In [1]: import numpy as np

In [2]: np.set_printoptions(suppress=True, linewidth=140)

In [3]: Y = np.array([[2, 0, 1, 0, 3, 2, 2, 1, 0, 1, 0, 3, 3, 2],
   ...:     [1, 0, 1, 1, 2, 1, 0, 0, 3, 1, 0, 1, 1, 3],
   ...:     [3, 1, 2, 2, 0, 1, 2, 1, 0, 0, 3, 3, 3, 2],
   ...:     [2, 1, 1, 2, 1, 0, 2, 2, 1, 1, 2, 2, 3, 2]])

In [4]: m1 = Y.T @ Y

In [5]: m1
Out[5]: 
array([[18,  5, 11, 11, 10,  8, 14,  9,  5,  5, 13, 20, 22, 17],
       [ 5,  2,  3,  4,  1,  1,  4,  3,  1,  1,  5,  5,  6,  4],
       [11,  3,  7,  7,  6,  5,  8,  5,  4,  3,  8, 12, 13, 11],
       [11,  4,  7,  9,  4,  3,  8,  6,  5,  3, 10, 11, 13, 11],
       [10,  1,  6,  4, 14,  8,  8,  5,  7,  6,  2, 13, 14, 14],
       [ 8,  1,  5,  3,  8,  6,  6,  3,  3,  3,  3, 10, 10,  9],
       [14,  4,  8,  8,  8,  6, 12,  8,  2,  4, 10, 16, 18, 12],
       [ 9,  3,  5,  6,  5,  3,  8,  6,  2,  3,  7, 10, 12,  8],
       [ 5,  1,  4,  5,  7,  3,  2,  2, 10,  4,  2,  5,  6, 11],
       [ 5,  1,  3,  3,  6,  3,  4,  3,  4,  3,  2,  6,  7,  7],
       [13,  5,  8, 10,  2,  3, 10,  7,  2,  2, 13, 13, 15, 10],
       [20,  5, 12, 11, 13, 10, 16, 10,  5,  6, 13, 23, 25, 19],
       [22,  6, 13, 13, 14, 10, 18, 12,  6,  7, 15, 25, 28, 21],
       [17,  4, 11, 11, 14,  9, 12,  8, 11,  7, 10, 19, 21, 21]])

In [6]: rank = np.linalg.matrix_rank(m1)

In [7]: rank
Out[7]: np.int64(4)

In [8]: null = np.linalg.svd(m1)[2][rank:].T

In [9]: null.shape
Out[9]: (14, 10)

In [10]: np.linalg.matrix_rank(m1.T @ m1), np.linalg.matrix_rank(m1 @ m1.T)
Out[10]: (np.int64(4), np.int64(4))

In [11]: [int(np.linalg.matrix_rank(m1[:i])) for i in range(1, len(m1) + 1)]
Out[11]: [1, 2, 3, 4, 4, 4, 4, 4, 4, 4, 4, 4, 4, 4]

In [12]: [int(np.linalg.matrix_rank(np.delete(m1, i, axis=0))) for i in range(14)]
Out[12]: [4, 4, 4, 4, 4, 4, 4, 4, 4, 4, 4, 4, 4, 4]

In [13]: Uu, sigma, VT = np.linalg.svd(m1)

In [14]: V = VT[:(sigma > 1e-8).sum()]

In [15]: rng = np.random.default_rng(2253)

In [16]: vec = m1[13] + 3 * m1[2] + rng.integers(2) * np.eye(14)[8]

In [17]: vec
Out[17]: array([50., 13., 32., 32., 32., 24., 36., 23., 24., 16., 34., 55., 60., 54.])

In [18]: np.allclose(V.T @ V @ vec, vec)
Out[18]: False

In [19]: np.linalg.matrix_rank(np.vstack([m1, vec]))
Out[19]: np.int64(5)

In [20]: ev, V = np.linalg.eigh(m1)

In [21]: (ev > 1e-8).sum(), (ev < -1e-8).sum()
Out[21]: (np.int64(4), np.int64(0))

In [22]: round(float(ev.sum()), 2), np.trace(m1)
Out[22]: (172.0, np.int64(172))

In [23]: np.abs(V[:, -1]).round(6).argmax()
Out[23]: np.int64(12)

In [24]: np.round(np.linalg.svd(m1, compute_uv=False), 2) + 0
Out[24]: array([138.08,  19.9 ,  10.81,   3.22,   0.  ,   0.  ,   0.  ,   0.  ,   0.  ,   0.  ,   0.  ,   0.  ,   0.  ,   0.  ])
